% ipython --no-banner

In [1]: import numpy as np

In [2]: import numpy.linalg as la

In [3]: np.set_printoptions(suppress=True, linewidth=100)

In [4]: arr = np.load("m.npy")

In [5]: arr
Out[5]: 
array([[0, 4, 1],
       [0, 0, 3],
       [0, 0, 0]])

In [6]: Uu, sv, VT = la.svd(arr)

In [7]: np.argmax(sv[:-1] / (sv[1:] + 1e-6)) + 1
Out[7]: np.int64(2)

In [8]: out = Uu[:, :2] @ np.diag(sv[:2]) @ VT[:2]

In [9]: la.matrix_rank(arr, rtol=0.05)
Out[9]: np.int64(2)

In [10]: round(la.norm(arr - out, 2), 3), sv[2]
Out[10]: (np.float64(0.0), np.float64(0.0))

In [11]: np.round(np.trace(la.pinv(arr) @ arr), 3)
Out[11]: np.float64(2.0)

In [12]: print(np.round(arr @ la.pinv(arr) @ arr, 3) + 0)
[[0. 4. 1.]
 [0. 0. 3.]
 [0. 0. 0.]]

In [13]: t = np.deg2rad(15)

In [14]: J = np.eye(3)

In [15]: J[np.ix_([2, 0], [2, 0])] = [[np.cos(t), -np.sin(t)], [np.sin(t), np.cos(t)]]

In [16]: print(J.round(3))
[[ 0.966  0.     0.259]
 [ 0.     1.     0.   ]
 [-0.259  0.     0.966]]

In [17]: # columns are unit length and at right angles

In [18]: (J != 0).astype(int)
Out[18]: 
array([[1, 0, 1],
       [0, 1, 0],
       [1, 0, 1]])

In [19]: (la.matrix_power((J != 0) + (J.T != 0) + np.eye(3), 3) > 0).astype(int)
Out[19]: 
array([[1, 0, 1],
       [0, 1, 0],
       [1, 0, 1]])

In [20]: np.flatnonzero(la.matrix_power((J != 0) + (J.T != 0) + np.eye(3), 3)[0])
Out[20]: array([0, 2])

In [21]: np.round(la.det(J), 3)
Out[21]: np.float64(1.0)

In [22]: np.round(np.sort(la.eigvals(J).real), 3)
Out[22]: array([0.966, 0.966, 1.   ])

In [23]: x = np.array([-1, -2, 0])

In [24]: rhs = J @ x

In [25]: rhs.round(3)
Out[25]: array([-0.966, -2.   ,  0.259])

In [26]: np.round(la.solve(J, rhs + J[:, 1]), 3) + 0
Out[26]: array([-1., -1.,  0.])

In [27]: proj = np.triu(np.array([[-3, 6, 5], [-8, 4, -5], [2, 5, -7]]), 1) + np.eye(3)

In [28]: out = proj @ J @ la.inv(proj)

In [29]: print(out.round(3))
[[ -0.328   7.969  46.574]
 [  1.294  -6.765 -45.123]
 [ -0.259   1.553  10.025]]

In [30]: round(float(la.det(out)), 3)
Out[30]: 1.0

In [31]: np.round(proj @ J - J @ proj, 3)
Out[31]: 
array([[-1.294,  0.204,  0.   ],
       [ 1.294,  0.   ,  0.17 ],
       [ 0.   ,  1.553,  1.294]])

In [32]: np.round(np.poly(out), 3)
Out[32]: array([ 1.   , -2.932,  2.932, -1.   ])

In [33]: round(float(np.trace(out)), 3), round(np.trace(J), 3)
Out[33]: (2.932, np.float64(2.932))

In [34]: f = np.array([0, 0])

In [35]: np.convolve(out[0], f)
Out[35]: array([0., 0., 0., 0.])

In [36]: print(np.round(np.cross(out[0, :3], out[1, :3]), 3))
[-44.53   45.464  -8.093]

In [37]: feats = np.load("sample7.npy")

In [38]: feats.round(3)
Out[38]: 
array([[-2.184,  4.072,  1.91 ],
       [-2.184,  0.896, -4.408],
       [-3.932, -2.76 ,  1.388]])

In [39]: round(np.trace(feats), 3)
Out[39]: np.float64(0.099)

In [40]: round(float(la.det(feats)), 3)
Out[40]: 125.0

In [41]: np.allclose(feats @ feats.T, feats.T @ feats)
Out[41]: True

In [42]: print(np.allclose(feats, feats.T))
False

In [43]: def softmax(z):
    ...:     e = np.exp(z - z.max(axis=-1, keepdims=True))
    ...:     return e / e.sum(axis=-1, keepdims=True)
    ...: 

In [44]: np.round(softmax(feats[2] + 5), 3)
Out[44]: array([0.005, 0.015, 0.98 ])

In [45]: att = feats @ feats.T / np.sqrt(3)

In [46]: print(np.round(softmax(att + np.triu(np.full(att.shape, -np.inf), 1)), 3) + 0)
[[1. 0. 0.]
 [0. 1. 0.]
 [0. 0. 1.]]

In [47]: print(np.round(softmax(att), 3) + 0)
[[1. 0. 0.]
 [0. 1. 0.]
 [0. 0. 1.]]

In [48]: np.round(softmax(att)[2] @ feats, 3)
Out[48]: array([-3.932, -2.76 ,  1.388])

In [49]: K = np.array([[-0.9, -0.4, -1.2, 1.2, 0.2, -0.6],
    ...:     [0.9, 0.1, 0.2, 1.5, 1.5, 0.4],
    ...:     [-0.9, -0.8, 0.8, 1.1, 0.0, 0.1],
    ...:     [-0.1, -0.6, -0.2, -0.2, -2.3, -1.1],
    ...:     [-1.0, 0.2, -0.7, -0.5, 0.4, 1.0],
    ...:     [-0.9, -1.4, -0.2, -0.4, 0.9, 1.1],
    ...:     [-0.6, 2.7, -0.3, 2.1, 0.2, 0.0],
    ...:     [-0.2, -0.2, 1.1, 1.7, 0.6, -1.2],
    ...:     [0.3, -1.7, 0.0, -0.1, -0.1, -0.1],
    ...:     [0.7, 0.0, 0.3, -1.6, 0.5, -0.8],
    ...:     [-1.0, 0.9, 0.0, -0.1, 0.1, 0.7],
    ...:     [-0.8, -0.7, -0.7, -0.9, -0.4, 0.0],
    ...:     [0.9, -0.5, -0.1, 0.4, -1.4, -0.4],
    ...:     [0.4, -1.5, 1.2, 0.5, 0.6, 1.1],
    ...:     [0.4, -1.0, -0.5, 1.4, 0.8, 0.6]])

In [50]: K[8] *= 5

In [51]: K
Out[51]: 
array([[-0.9, -0.4, -1.2,  1.2,  0.2, -0.6],
       [ 0.9,  0.1,  0.2,  1.5,  1.5,  0.4],
       [-0.9, -0.8,  0.8,  1.1,  0. ,  0.1],
       [-0.1, -0.6, -0.2, -0.2, -2.3, -1.1],
       [-1. ,  0.2, -0.7, -0.5,  0.4,  1. ],
       [-0.9, -1.4, -0.2, -0.4,  0.9,  1.1],
       [-0.6,  2.7, -0.3,  2.1,  0.2,  0. ],
       [-0.2, -0.2,  1.1,  1.7,  0.6, -1.2],
       [ 1.5, -8.5,  0. , -0.5, -0.5, -0.5],
       [ 0.7,  0. ,  0.3, -1.6,  0.5, -0.8],
       [-1. ,  0.9,  0. , -0.1,  0.1,  0.7],
       [-0.8, -0.7, -0.7, -0.9, -0.4,  0. ],
       [ 0.9, -0.5, -0.1,  0.4, -1.4, -0.4],
       [ 0.4, -1.5,  1.2,  0.5,  0.6,  1.1],
       [ 0.4, -1. , -0.5,  1.4,  0.8,  0.6]])

In [52]: out = np.c_[K[:, :1] @ np.array([[1]]), np.array([-1, -1, 1, -2, 2, -1, 2, 0, 0, 2, 0, 2, 0, -2, 2])]

In [53]: out
Out[53]: 
array([[-0.9, -1. ],
       [ 0.9, -1. ],
       [-0.9,  1. ],
       [-0.1, -2. ],
       [-1. ,  2. ],
       [-0.9, -1. ],
       [-0.6,  2. ],
       [-0.2,  0. ],
       [ 1.5,  0. ],
       [ 0.7,  2. ],
       [-1. ,  0. ],
       [-0.8,  2. ],
       [ 0.9,  0. ],
       [ 0.4, -2. ],
       [ 0.4,  2. ]])

In [54]: la.matrix_rank(out)
Out[54]: np.int64(2)

In [55]: np.round(la.norm(out - K @ la.lstsq(K, out)[0], axis=0), 3) + 0
Out[55]: array([0.  , 5.17])

In [56]: la.matrix_rank(np.c_[K, out])
Out[56]: np.int64(7)

In [57]: rng = np.random.default_rng(12)

In [58]: idx = rng.permutation(6)

In [59]: out = K[:, idx] * rng.choice([-1, 1], 6)

In [60]: print(out)
[[ 0.4 -1.2  1.2 -0.6 -0.2  0.9]
 [-0.1 -1.5 -0.2  0.4 -1.5 -0.9]
 [ 0.8 -1.1 -0.8  0.1 -0.   0.9]
 [ 0.6  0.2  0.2 -1.1  2.3  0.1]
 [-0.2  0.5  0.7  1.  -0.4  1. ]
 [ 1.4  0.4  0.2  1.1 -0.9  0.9]
 [-2.7 -2.1  0.3  0.  -0.2  0.6]
 [ 0.2 -1.7 -1.1 -1.2 -0.6  0.2]
 [ 8.5  0.5 -0.  -0.5  0.5 -1.5]
 [-0.   1.6 -0.3 -0.8 -0.5 -0.7]
 [-0.9  0.1 -0.   0.7 -0.1  1. ]
 [ 0.7  0.9  0.7  0.   0.4  0.8]
 [ 0.5 -0.4  0.1 -0.4  1.4 -0.9]
 [ 1.5 -0.5 -1.2  1.1 -0.6 -0.4]
 [ 1.  -1.4  0.5  0.6 -0.8 -0.4]]

In [61]: Uu, _, VT = la.svd(K.T @ out)

In [62]: print(np.round(Uu @ VT, 3) + 0)
[[ 0.  0.  0.  0.  0. -1.]
 [-1.  0.  0.  0.  0.  0.]
 [ 0.  0. -1.  0.  0.  0.]
 [ 0. -1.  0.  0.  0.  0.]
 [ 0.  0.  0.  0. -1.  0.]
 [ 0.  0.  0.  1.  0.  0.]]

In [63]: np.round(la.lstsq(K, out)[0], 3) + 0
Out[63]: 
array([[ 0.,  0.,  0.,  0.,  0., -1.],
       [-1.,  0.,  0.,  0.,  0.,  0.],
       [ 0.,  0., -1.,  0.,  0.,  0.],
       [ 0., -1.,  0.,  0.,  0.,  0.],
       [ 0.,  0.,  0.,  0., -1.,  0.],
       [ 0.,  0.,  0.,  1.,  0.,  0.]])

In [64]: G = np.cov(K, rowvar=False)

In [65]: round(np.corrcoef(K[:, 2], K[:, 5])[0, 1], 3)
Out[65]: np.float64(-0.043)

In [66]: np.round(np.polyfit(K[:, 2], K[:, 5], 1), 3)
Out[66]: array([-0.05 ,  0.026])

In [67]: G.shape
Out[67]: (6, 6)

In [68]: np.argsort(-K.std(axis=0).round(6), kind="stable")
Out[68]: array([1, 3, 4, 0, 5, 2])

In [69]: proj = K @ la.solve(K.T @ K, K.T)

In [70]: la.matrix_rank(np.eye(15) - proj)
Out[70]: np.int64(9)

In [71]: F = np.load("block9.npy")

In [72]: print(F)
[[40  0 19  0]
 [30  0 26  0]
 [ 3  0  0  6]
 [29  0 15  0]
 [40  0  0 10]
 [13  0  5  0]
 [30  0  0 16]
 [20  0 11  0]
 [30  0 11  1]
 [21  0  0 18]
 [18  0  0 22]
 [45  0  2  8]
 [28  0  0 10]
 [24  2 22  0]
 [30  0  0 18]
 [28  0  3  5]]

In [73]: D = la.norm(F[:, None] - F[None], axis=-1)

In [74]: (D + 1e9 * np.eye(16)).round(6).argmin(axis=1)
Out[74]: array([ 3, 13,  5,  8, 11,  7, 14,  5,  3, 10,  9,  4, 15,  1,  6, 12])

In [75]: print(la.matrix_rank(D ** 2))
6

In [76]: np.flatnonzero(D[3] < D.mean() / 2)
Out[76]: array([ 3,  8, 13])

In [77]: x = np.array([1, 1, 0, 1])

In [78]: rhs = F @ x

In [79]: c, lr = np.zeros(4), 1 / la.norm(F, 2) ** 2

In [80]: for i in range(20):
    ...:     c -= lr * F.T @ (F @ c - rhs)
    ...:     if i % 5 == 0: print(i, round(la.norm(F @ c - rhs), 3))
    ...: 
0 26.999
5 15.002
10 9.224
15 6.555

In [81]: c.round(3)
Out[81]: array([ 1.074,  0.003, -0.089,  0.8  ])

In [82]: round(la.cond(F), 3)
Out[82]: np.float64(71.697)

In [83]: t = np.deg2rad(30)

In [84]: W0 = np.eye(4)

In [85]: W0[np.ix_([0, 2], [0, 2])] = [[np.cos(t), -np.sin(t)], [np.sin(t), np.cos(t)]]

In [86]: W0.round(3)
Out[86]: 
array([[ 0.866,  0.   , -0.5  ,  0.   ],
       [ 0.   ,  1.   ,  0.   ,  0.   ],
       [ 0.5  ,  0.   ,  0.866,  0.   ],
       [ 0.   ,  0.   ,  0.   ,  1.   ]])

In [87]: # columns are unit length and at right angles

In [88]: x = np.array([0, 2, -2, 2])

In [89]: np.round(np.sort(np.abs(np.degrees(np.angle(la.eigvals(W0))))), 3)
Out[89]: array([ 0.,  0., 30., 30.])

In [90]: np.round(np.abs(la.eigvals(W0)), 3)
Out[90]: array([1., 1., 1., 1.])

In [91]: [p for p in range(1, 25) if np.allclose(la.matrix_power(W0, p), np.eye(4))]
Out[91]: [12, 24]

In [92]: 4 - la.matrix_rank(W0 - np.eye(4), tol=1e-8)
Out[92]: np.int64(2)

In [93]: np.round(la.inv(W0), 3)
Out[93]: 
array([[ 0.866,  0.   ,  0.5  ,  0.   ],
       [ 0.   ,  1.   ,  0.   ,  0.   ],
       [-0.5  ,  0.   ,  0.866,  0.   ],
       [ 0.   ,  0.   ,  0.   ,  1.   ]])

In [94]: print(round(la.det(W0), 3))
1.0

In [95]: print(np.round(la.det(W0[::-1]), 3))
1.0

In [96]: np.round(np.einsum("ii->", W0), 3)
Out[96]: np.float64(3.732)

In [97]: np.round(la.det(W0.T), 3)
Out[97]: np.float64(1.0)

In [98]: round(la.det(2 * W0), 3), round(la.det(W0), 3)
Out[98]: (np.float64(16.0), np.float64(1.0))

In [99]: np.round(la.eigvals(W0), 3)
Out[99]: array([0.866+0.5j, 0.866-0.5j, 1.   +0.j , 1.   +0.j ])

In [100]: np.round(np.einsum("ij,ji->", W0, W0), 3)
Out[100]: np.float64(3.0)

In [101]: np.round(np.kron(np.eye(2, dtype=int), W0), 3)
Out[101]: 
array([[ 0.866,  0.   , -0.5  ,  0.   ,  0.   ,  0.   , -0.   ,  0.   ],
       [ 0.   ,  1.   ,  0.   ,  0.   ,  0.   ,  0.   ,  0.   ,  0.   ],
       [ 0.5  ,  0.   ,  0.866,  0.   ,  0.   ,  0.   ,  0.   ,  0.   ],
       [ 0.   ,  0.   ,  0.   ,  1.   ,  0.   ,  0.   ,  0.   ,  0.   ],
       [ 0.   ,  0.   , -0.   ,  0.   ,  0.866,  0.   , -0.5  ,  0.   ],
       [ 0.   ,  0.   ,  0.   ,  0.   ,  0.   ,  1.   ,  0.   ,  0.   ],
       [ 0.   ,  0.   ,  0.   ,  0.   ,  0.5  ,  0.   ,  0.866,  0.   ],
       [ 0.   ,  0.   ,  0.   ,  0.   ,  0.   ,  0.   ,  0.   ,  1.   ]])

In [102]: np.round(np.sort(la.eigvals(W0).real), 3)
Out[102]: array([0.866, 0.866, 1.   , 1.   ])

In [103]: print((W0 != 0).astype(int))
[[1 0 1 0]
 [0 1 0 0]
 [1 0 1 0]
 [0 0 0 1]]

In [104]: print((la.matrix_power((W0 != 0) + (W0.T != 0) + np.eye(4), 4) > 0).astype(int))
[[1 0 1 0]
 [0 1 0 0]
 [1 0 1 0]
 [0 0 0 1]]

In [105]: out = np.array([[-2, 0, 5, 0], [2, -2, -1, -3], [-3, 5, -1, -4], [2, 5, 3, 4]])

In [106]: E = np.triu(out, 1)

In [107]: E
Out[107]: 
array([[ 0,  0,  5,  0],
       [ 0,  0, -1, -3],
       [ 0,  0,  0, -4],
       [ 0,  0,  0,  0]])

In [108]: # columns 0 and 1 are equal

In [109]: la.cond(E) > 100
Out[109]: np.True_

In [110]: np.round(la.norm(E, 2) / la.norm(E), 3)
Out[110]: np.float64(0.748)

In [111]: [round(float(x), 3) for x in la.svd(E, compute_uv=False)[:3]]
Out[111]: [5.342, 4.739, 0.0]

In [112]: Uu, sv, VT = la.svd(E)

In [113]: V = VT[:(sv > 1e-8).sum()]

In [114]: x = E[1] + -3 * E[3] + rng.integers(2) * np.eye(4)[0]

In [115]: x
Out[115]: array([ 0.,  0., -1., -3.])

In [116]: np.round(V.T @ V, 3) + 0
Out[116]: 
array([[0., 0., 0., 0.],
       [0., 0., 0., 0.],
       [0., 0., 1., 0.],
       [0., 0., 0., 1.]])

In [117]: print(np.allclose(V.T @ V @ x, x))
True

In [118]: mat = np.array([[0, 2, 0, 1, 2, 2, -1],
     ...:     [-2, 0, 6, -2, -2, 0, -5],
     ...:     [0, -6, 0, 2, 0, -6, -2],
     ...:     [-1, 2, -2, 0, 2, -6, -3],
     ...:     [-2, 2, 0, -2, 0, 2, 1],
     ...:     [-2, 0, 6, 6, -2, 0, 3],
     ...:     [1, 5, 2, 3, -1, -3, 0]])

In [119]: [round(float(x), 3) for x in la.svd(mat, compute_uv=False)[:3]]
Out[119]: [10.725, 10.725, 8.108]

In [120]: round(float(la.norm(mat, 2) / la.norm(mat)), 3)
Out[120]: 0.55

In [121]: x = np.array([2, 1, -2, -2, 1, 0, -2])

In [122]: mat * x
Out[122]: 
array([[  0,   2,   0,  -2,   2,   0,   2],
       [ -4,   0, -12,   4,  -2,   0,  10],
       [  0,  -6,   0,  -4,   0,   0,   4],
       [ -2,   2,   4,   0,   2,   0,   6],
       [ -4,   2,   0,   4,   0,   0,  -2],
       [ -4,   0, -12, -12,  -2,   0,  -6],
       [  2,   5,  -4,  -6,  -1,   0,   0]])

In [123]: mat @ (2 * x)
Out[123]: array([  8,  -8, -12,  24,   0, -72,  -8])

In [124]: (mat @ x).argmax()
Out[124]: np.int64(3)

In [125]: (mat * x).sum(axis=1)
Out[125]: array([  4,  -4,  -6,  12,   0, -36,  -4])

In [126]: Uu, sv, VT = la.svd(mat)

In [127]: sv.round(3) + 0
Out[127]: array([10.725, 10.725,  8.108,  8.108,  3.039,  3.039,  0.   ])

In [128]: out = Uu[:, :6] @ np.diag(sv[:6]) @ VT[:6]

In [129]: np.round(la.norm(mat - out) / la.norm(mat), 3)
Out[129]: np.float64(0.0)

In [130]: la.matrix_rank(mat, rtol=0.05)
Out[130]: np.int64(6)

In [131]: round(la.norm(mat - out, 2), 3), np.round(sv[6], 3)
Out[131]: (np.float64(0.0), np.float64(0.0))
